>>> import numpy as np
>>> np.set_printoptions(precision=2, suppress=True, linewidth=140)
>>> data = np.loadtxt("mat.csv", delimiter=",")
>>> data
array([[0.07, 0.21, 0.  , 0.07, 0.21, 0.07, 0.21, 0.14],
       [0.16, 0.21, 0.11, 0.16, 0.16, 0.16, 0.  , 0.05],
       [0.  , 0.08, 0.31, 0.08, 0.08, 0.23, 0.08, 0.15],
       [0.06, 0.18, 0.06, 0.18, 0.12, 0.18, 0.18, 0.06],
       [0.18, 0.  , 0.12, 0.06, 0.18, 0.18, 0.18, 0.12],
       [0.06, 0.18, 0.06, 0.18, 0.06, 0.18, 0.18, 0.12],
       [0.06, 0.19, 0.12, 0.12, 0.  , 0.12, 0.19, 0.19],
       [0.  , 0.  , 0.08, 0.17, 0.25, 0.08, 0.17, 0.25]])
>>> np.linalg.matrix_power(data, 2)
array([[0.1 , 0.13, 0.09, 0.13, 0.14, 0.14, 0.14, 0.14],
       [0.09, 0.14, 0.1 , 0.13, 0.14, 0.16, 0.13, 0.11],
       [0.05, 0.11, 0.15, 0.13, 0.11, 0.17, 0.13, 0.14],
       [0.08, 0.15, 0.1 , 0.14, 0.11, 0.16, 0.14, 0.12],
       [0.07, 0.12, 0.1 , 0.12, 0.12, 0.14, 0.17, 0.15],
       [0.07, 0.15, 0.1 , 0.14, 0.12, 0.15, 0.14, 0.13],
       [0.06, 0.14, 0.11, 0.14, 0.12, 0.15, 0.13, 0.14],
       [0.07, 0.08, 0.11, 0.13, 0.14, 0.15, 0.17, 0.16]])
>>> np.sort(np.abs(np.linalg.eigvals(data)))[::-1]
array([1.  , 0.24, 0.24, 0.16, 0.16, 0.14, 0.13, 0.04])
>>> data @ np.ones(8)
array([1., 1., 1., 1., 1., 1., 1., 1.])
>>> p = np.eye(8)[1]
>>> for _ in range(3):
...     p = p @ data
...     print(p.round(2))
... 
[0.16 0.21 0.11 0.16 0.16 0.16 0.   0.05]
[0.09 0.14 0.1  0.13 0.14 0.16 0.13 0.11]
[0.08 0.13 0.1  0.13 0.13 0.15 0.15 0.13]
>>> data @ data
array([[0.1 , 0.13, 0.09, 0.13, 0.14, 0.14, 0.14, 0.14],
       [0.09, 0.14, 0.1 , 0.13, 0.14, 0.16, 0.13, 0.11],
       [0.05, 0.11, 0.15, 0.13, 0.11, 0.17, 0.13, 0.14],
       [0.08, 0.15, 0.1 , 0.14, 0.11, 0.16, 0.14, 0.12],
       [0.07, 0.12, 0.1 , 0.12, 0.12, 0.14, 0.17, 0.15],
       [0.07, 0.15, 0.1 , 0.14, 0.12, 0.15, 0.14, 0.13],
       [0.06, 0.14, 0.11, 0.14, 0.12, 0.15, 0.13, 0.14],
       [0.07, 0.08, 0.11, 0.13, 0.14, 0.15, 0.17, 0.16]])
>>> np.round(np.trace(data), 2)
np.float64(1.56)
>>> np.sort(np.abs(np.linalg.eigvals(data)))
array([0.04, 0.13, 0.14, 0.16, 0.16, 0.24, 0.24, 1.  ])
>>> rng = np.random.default_rng(87869)
>>> lab = rng.permutation(8)
>>> lab
array([5, 2, 3, 0, 4, 7, 6, 1])
>>> Y = data[lab][:, lab]
>>> np.diag(Y)
array([0.18, 0.31, 0.18, 0.07, 0.18, 0.25, 0.19, 0.21])
>>> Y
array([[0.18, 0.06, 0.18, 0.06, 0.06, 0.12, 0.18, 0.18],
       [0.23, 0.31, 0.08, 0.  , 0.08, 0.15, 0.08, 0.08],
       [0.18, 0.06, 0.18, 0.06, 0.12, 0.06, 0.18, 0.18],
       [0.07, 0.  , 0.07, 0.07, 0.21, 0.14, 0.21, 0.21],
       [0.18, 0.12, 0.06, 0.18, 0.18, 0.12, 0.18, 0.  ],
       [0.08, 0.08, 0.17, 0.  , 0.25, 0.25, 0.17, 0.  ],
       [0.12, 0.12, 0.12, 0.06, 0.  , 0.19, 0.19, 0.19],
       [0.16, 0.11, 0.16, 0.16, 0.16, 0.05, 0.  , 0.21]])
>>> np.round(np.linalg.det(Y), 2), round(np.linalg.det(data[lab]), 2)
(np.float64(-0.0), np.float64(0.0))
